% python3 -q
>>> import numpy as np
>>> from numpy import linalg as LA
>>> np.set_printoptions(precision=2, suppress=True, linewidth=160)
>>> rd = lambda a: np.round(a, 2) + 0
>>> data = np.load("data.npy")
>>> data
array([[ -5.24,  -0.07,   0.54,  -1.52,   5.99],
       [ -3.45,  -0.38,   0.05,   0.56,  -1.29],
       [ -7.16,   0.17,  -0.62,   1.74,  -2.93],
       [  2.29,  -0.06,   0.3 ,  -1.85,   2.12],
       [ -3.52,   0.06,   0.02,   0.34,   0.42],
       [ -6.92,  -0.51,   1.51,  -0.15,   0.43],
       [ -2.59,  -0.22,   0.4 ,  -1.09,   2.24],
       [-10.34,   0.24,  -0.13,   0.84,   1.11],
       [  3.1 ,  -0.23,  -0.67,  -0.19,  -1.27],
       [ -8.9 ,   0.42,  -0.8 ,  -0.4 ,   2.34],
       [  6.15,   0.06,   0.67,   1.22,   1.53],
       [ -4.09,  -0.4 ,   0.67,   0.41,  -0.79],
       [  8.83,   0.14,  -0.61,   0.6 ,   5.58],
       [  2.12,  -0.28,  -0.72,   0.45,   4.05],
       [ -3.98,   0.41,   0.27,   0.82,   0.36],
       [ -1.61,   0.25,  -0.4 ,   1.  ,  -2.83],
       [ 10.59,  -0.2 ,  -0.03,   0.  ,  -5.2 ],
       [ 12.87,   0.22,  -0.19,  -2.71,  -1.38],
       [  2.73,   0.18,   0.09,  -2.97,   0.82],
       [ -0.85,  -0.14,  -1.19,  -1.87,   2.8 ],
       [  4.24,   0.05,   0.39,  -0.82,  -2.19],
       [  6.47,  -0.13,   0.01,  -0.44,   0.65],
       [  4.01,  -0.52,  -1.25,  -2.82,  -1.05],
       [  0.87,   0.43,  -1.37,  -0.2 ,  -2.01],
       [-10.32,  -0.59,   0.13,   0.42,   1.04],
       [ -2.05,   0.07,   0.18,   0.23,   0.99],
       [  3.3 ,  -0.18,  -0.35,   0.23,  -3.6 ]])
>>> B = data / LA.norm(data, axis=1, keepdims=True)
>>> gram = B @ B.T
>>> rd(gram[22])
array([-0.56, -0.72, -0.72,  0.63, -0.84, -0.8 , -0.53, -0.83,  0.86, -0.75,  0.56, -0.78,  0.52,  0.17, -0.9 , -0.33,  0.78,  0.89,  0.85,  0.03,  0.84,
        0.78,  1.  ,  0.56, -0.81, -0.85,  0.66])
>>> rd(LA.norm(B, axis=1))
array([1., 1., 1., 1., 1., 1., 1., 1., 1., 1., 1., 1., 1., 1., 1., 1., 1., 1., 1., 1., 1., 1., 1., 1., 1., 1., 1.])
>>> gram = np.cov(data, rowvar=False)
>>> np.median(data, axis=0)
array([-0.85, -0.06,  0.01,  0.  ,  0.43])
>>> rd(np.corrcoef(data.T))
array([[ 1.  ,  0.04, -0.17, -0.35, -0.19],
       [ 0.04,  1.  , -0.25,  0.11,  0.01],
       [-0.17, -0.25,  1.  ,  0.12,  0.09],
       [-0.35,  0.11,  0.12,  1.  , -0.16],
       [-0.19,  0.01,  0.09, -0.16,  1.  ]])
>>> rd(gram)
array([[38.38,  0.08, -0.7 , -2.72, -3.14],
       [ 0.08,  0.09, -0.05,  0.04,  0.01],
       [-0.7 , -0.05,  0.43,  0.1 ,  0.16],
       [-2.72,  0.04,  0.1 ,  1.6 , -0.52],
       [-3.14,  0.01,  0.16, -0.52,  7.06]])
>>> rd(data.std(axis=0))
array([6.08, 0.29, 0.64, 1.24, 2.61])
